% python3 -q
>>> import numpy as np
>>> from numpy import linalg as LA
>>> np.set_printoptions(precision=3, suppress=True, linewidth=120)
>>> data = np.loadtxt("x.csv", delimiter=",")
>>> data
array([[-0.111, -0.304,  0.356, -0.815,  0.149,  0.286],
       [ 0.185, -0.689, -0.598, -0.073,  0.251, -0.257],
       [ 0.074,  0.562, -0.653, -0.481, -0.089,  0.116],
       [ 0.37 ,  0.098,  0.252, -0.305, -0.293, -0.782],
       [-0.888,  0.036, -0.097, -0.078,  0.055, -0.437],
       [-0.148, -0.326, -0.13 , -0.013, -0.904,  0.191]])
>>> A2 = np.array([[1, 1], [-3, -3], [3, -1], [3, 0], [2, -3], [-1, 0]])
>>> np.vstack([data, A2.T]).shape
(8, 6)
>>> A2.T @ data.T
array([[-0.564,  0.998, -5.307,  0.114, -0.976, -1.599],
       [-0.001,  2.097, -0.69 ,  0.704, -1.065,  3.674]])
>>> np.einsum("ij,ij->i", data, data)
array([1., 1., 1., 1., 1., 1.])
>>> np.einsum("ik,kj->ij", data, A2)
array([[-0.564, -0.001],
       [ 0.998,  2.097],
       [-5.307, -0.69 ],
       [ 0.114,  0.704],
       [-0.976, -1.065],
       [-1.599,  3.674]])
>>> LA.matrix_rank(np.vstack([data, A2.T]))
np.int64(6)
>>> Q, R = LA.qr(data)
>>> np.abs(np.diag(R))
array([1., 1., 1., 1., 1., 1.])
>>> np.round(abs(R[0, 0]), 3), np.round(LA.norm(data[:, 0]), 3)
(np.float64(1.0), np.float64(1.0))
>>> round(float(np.trace(Q @ Q.T)), 3)
6.0
>>> rng = np.random.default_rng(29)
>>> lab = rng.permutation(6)
>>> lab
array([0, 3, 5, 2, 4, 1])
>>> A2 = data[lab][:, lab]
>>> A2
array([[-0.111, -0.815,  0.286,  0.356,  0.149, -0.304],
       [ 0.37 , -0.305, -0.782,  0.252, -0.293,  0.098],
       [-0.148, -0.013,  0.191, -0.13 , -0.904, -0.326],
       [ 0.074, -0.481,  0.116, -0.653, -0.089,  0.562],
       [-0.888, -0.078, -0.437, -0.097,  0.055,  0.036],
       [ 0.185, -0.073, -0.257, -0.598,  0.251, -0.689]])
>>> np.sort(np.abs(LA.eigvals(A2)))
array([1., 1., 1., 1., 1., 1.])
>>> np.round(LA.det(A2), 3), round(float(LA.det(data[lab])), 3)
(np.float64(-1.0), 1.0)
>>> round(np.trace(A2), 3)
np.float64(-1.512)
>>> np.diag(A2)
array([-0.111, -0.305,  0.191, -0.653,  0.055, -0.689])
>>> C2 = data.T @ data
>>> np.allclose(C2, C2.T)
True
>>> J = np.loadtxt("layer2.csv", delimiter=",")
>>> J
array([[-0.119, -0.609,  0.476,  0.623],
       [-0.119, -0.694,  0.012, -0.71 ],
       [-0.893, -0.005, -0.424,  0.148],
       [ 0.417, -0.384, -0.77 ,  0.293]])
>>> # columns are unit length and at right angles
>>> A2 = J + rng.integers(-2, 3, (4, 1)) @ rng.integers(-2, 3, (1, 4))
>>> A2
array([[-0.119, -0.609,  0.476,  0.623],
       [-2.119,  1.306, -1.988, -0.71 ],
       [ 1.107, -2.005,  1.576,  0.148],
       [ 0.417, -0.384, -0.77 ,  0.293]])
>>> np.abs(A2 - J).sum(axis=1)
array([0., 6., 6., 0.])
>>> LA.matrix_rank(A2 - J, tol=1e-8)
np.int64(1)
>>> A2 - J
array([[ 0.,  0.,  0.,  0.],
       [-2.,  2., -2.,  0.],
       [ 2., -2.,  2.,  0.],
       [ 0.,  0.,  0.,  0.]])
